% ipython --no-banner

In [1]: import numpy as np

In [2]: np.set_printoptions(precision=2, suppress=True, linewidth=120, floatmode="fixed")

In [3]: rd = lambda a: np.round(a, 2) + 0

In [4]: q, _ = np.linalg.qr(np.array([[1.6, -0.6, -1.0], [0.4, 0.9, -1.2], [0.9, -0.3, 0.0]]))

In [5]: ev = np.array([3, 3, 2])

In [6]: F = q @ np.diag(ev) @ q.T

In [7]: print(rd(F))
[[ 2.77 -0.02  0.42]
 [-0.02  3.00  0.03]
 [ 0.42  0.03  2.24]]

In [8]: w1 = np.array([[0, -3], [1, -1], [3, 0]])

In [9]: coef = np.array([1, 3])

In [10]: act = np.maximum(F @ w1 + coef, 0)

In [11]: print(rd((act > 0).mean(axis=0)))
[1.00 0.67]

In [12]: print((act > 0).astype(int))
[[1 0]
 [1 1]
 [1 1]]

In [13]: Z = np.array([[4, 1, 0], [3, 4, 3]])

In [14]: print((act @ Z).round(6).argmax(axis=1))
[0 0 0]

In [15]: print(rd(act @ Z))
[[ 9.02  2.25  0.00]
 [16.46  4.27  0.14]
 [36.04 14.54  5.11]]

In [16]: print(w1 @ Z)
[[ -9 -12  -9]
 [  1  -3  -3]
 [ 12   3   0]]

In [17]: m1 = np.load("sample5.npy")

In [18]: print(m1)
[[-1.85 -1.99  4.63]
 [ 2.07  3.79 -0.24]
 [ 2.82  3.50  2.22]
 [-2.77 -2.32  4.73]
 [-2.88 -1.97  4.29]
 [ 1.94  5.13 -0.47]
 [ 1.12  6.28 -1.21]
 [ 2.01  5.83 -2.03]
 [-0.54 -1.17  3.07]
 [-3.48 -1.91  3.52]
 [ 0.90  5.67 -0.71]
 [ 1.94  5.74 -2.88]
 [ 1.63  3.83  0.81]
 [ 2.53  4.98  0.80]]

In [19]: x0 = np.array([3, 3, 3])

In [20]: y = m1 @ x0

In [21]: print(rd(np.linalg.solve(m1.T @ m1, m1.T @ y)))
[3.00 3.00 3.00]

In [22]: rng = np.random.default_rng(24298)

In [23]: y = y + 0.3 * rng.normal(size=14)

In [24]: print(rd(y))
[ 2.74 16.77 25.67 -1.00 -1.80 19.72 17.89 17.32  4.28 -5.77 17.25 14.45 18.86 24.52]

In [25]: coef, *_ = np.linalg.lstsq(m1, y)

In [26]: print(rd(np.linalg.norm(y - m1 @ coef)))
0.7

In [27]: print([round(float(np.linalg.norm(np.linalg.solve(m1.T @ m1 + lam * np.eye(3), m1.T @ y))), 2) for lam in (0, 1, 10, 100)])
[5.23, 5.1, 4.41, 2.62]

In [28]: print(rd(m1.T @ (y - m1 @ coef)))
[0.00 0.00 0.00]

In [29]: C2 = np.cov(m1, rowvar=False)

In [30]: print(np.argsort(-m1.std(axis=0).round(6), kind="stable"))
[1 2 0]

In [31]: print(rd(np.polyfit(m1[:, 0], m1[:, 2], 1)))
[-0.89  1.53]

In [32]: print(rd(np.corrcoef(m1[:, 0], m1[:, 2])[0, 1]))
-0.78

In [33]: print(rd(np.median(m1, axis=0)))
[1.38 3.81 0.80]

In [34]: M2 = np.c_[m1[:, :2] @ np.array([[-2, -2], [3, 0]]), np.array([3, -1, 2, 3, -2, 0, 0, 2, -3, -3, -1, 3, -2, -2])]

In [35]: print(rd(M2))
[[-2.27  3.70  3.00]
 [ 7.23 -4.14 -1.00]
 [ 4.86 -5.64  2.00]
 [-1.42  5.54  3.00]
 [-0.15  5.76 -2.00]
 [11.51 -3.88  0.00]
 [16.60 -2.24  0.00]
 [13.47 -4.02  2.00]
 [-2.43  1.08 -3.00]
 [ 1.23  6.96 -3.00]
 [15.21 -1.80 -1.00]
 [13.34 -3.88  3.00]
 [ 8.23 -3.26 -2.00]
 [ 9.88 -5.06 -2.00]]

In [36]: print(rd(np.linalg.norm(M2 - m1 @ np.linalg.lstsq(m1, M2)[0], axis=0)))
[0.00 0.00 8.10]

In [37]: print(rd(np.linalg.lstsq(m1, M2[:, 0])[0]))
[-2.00  3.00  0.00]

In [38]: print(np.linalg.matrix_rank(np.c_[m1, M2]))
4

In [39]: print(np.linalg.matrix_rank(M2))
3

In [40]: Xs = (M2 - M2.mean(axis=0)) / M2.std(axis=0)

In [41]: print(np.argwhere(np.abs(Xs) > 2))
[]

In [42]: coef = np.linalg.lstsq(np.delete(Xs, 2, axis=1), Xs[:, 2])[0]

In [43]: print(rd(1 - np.var(Xs[:, 2] - np.delete(Xs, 2, axis=1) @ coef)))
0.02

In [44]: mat = np.array([[-1.4, 1.4, -0.4], [-2.94, 2.94, -0.84]])

In [45]: # null space of dimension 2

In [46]: C2 = mat.T @ mat

In [47]: print(np.allclose(C2, C2.T))
True

In [48]: print(rd(np.diag(C2)))
[10.60 10.60  0.87]

In [49]: E = np.tril(np.array([[-1, -1, -2], [-4, 4, -3], [2, -9, 3]]), -1) + np.eye(3, dtype=int)

In [50]: print(E)
[[ 1  0  0]
 [-4  1  0]
 [ 2 -9  1]]

In [51]: x0 = np.array([0, 1, 1])

In [52]: y = E @ x0

In [53]: print(y)
[ 0  1 -8]

In [54]: print(rd(np.linalg.solve(E, y)))
[0.00 1.00 1.00]

In [55]: print(np.linalg.matrix_power(E - np.diag(np.diag(E)), 3))
[[0 0 0]
 [0 0 0]
 [0 0 0]]

In [56]: print(E @ E)
[[  1   0   0]
 [ -8   1   0]
 [ 40 -18   1]]

In [57]: print(np.prod(np.diag(E)), rd(np.linalg.det(E)))
1 1.0

In [58]: print([int(np.linalg.matrix_rank(np.linalg.matrix_power(E, p))) for p in range(1, 4)])
[3, 3, 3]

In [59]: print(np.linalg.matrix_rank(E - E[0, 0] * np.eye(3)))
2

In [60]: C2 = E.T @ E

In [61]: print((E @ E.T).shape)
(3, 3)

In [62]: print(rd(np.linalg.svd(E, compute_uv=False) ** 2))
[90.05 13.95  0.00]

In [63]: print(np.allclose(C2, C2.T))
True

In [64]: print(C2)
[[ 21 -22   2]
 [-22  82  -9]
 [  2  -9   1]]

In [65]: print(np.linalg.matrix_rank(C2))
3

In [66]: J = np.array([[18, 6, 21, 9], [18, 6, 21, 9], [18, 6, 21, 9]])

In [67]: # rows 0 and 1 are equal

In [68]: r = np.linalg.matrix_rank(J)

In [69]: print(r)
1

In [70]: null = np.linalg.svd(J)[2][r:].T

In [71]: print(np.linalg.matrix_rank(J.T @ J), np.linalg.matrix_rank(J @ J.T))
1 1

In [72]: print([int(np.linalg.matrix_rank(np.delete(J, i, axis=0))) for i in range(3)])
[1, 1, 1]

In [73]: print([int(np.linalg.matrix_rank(J[:i])) for i in range(1, len(J) + 1)])
[1, 1, 1]
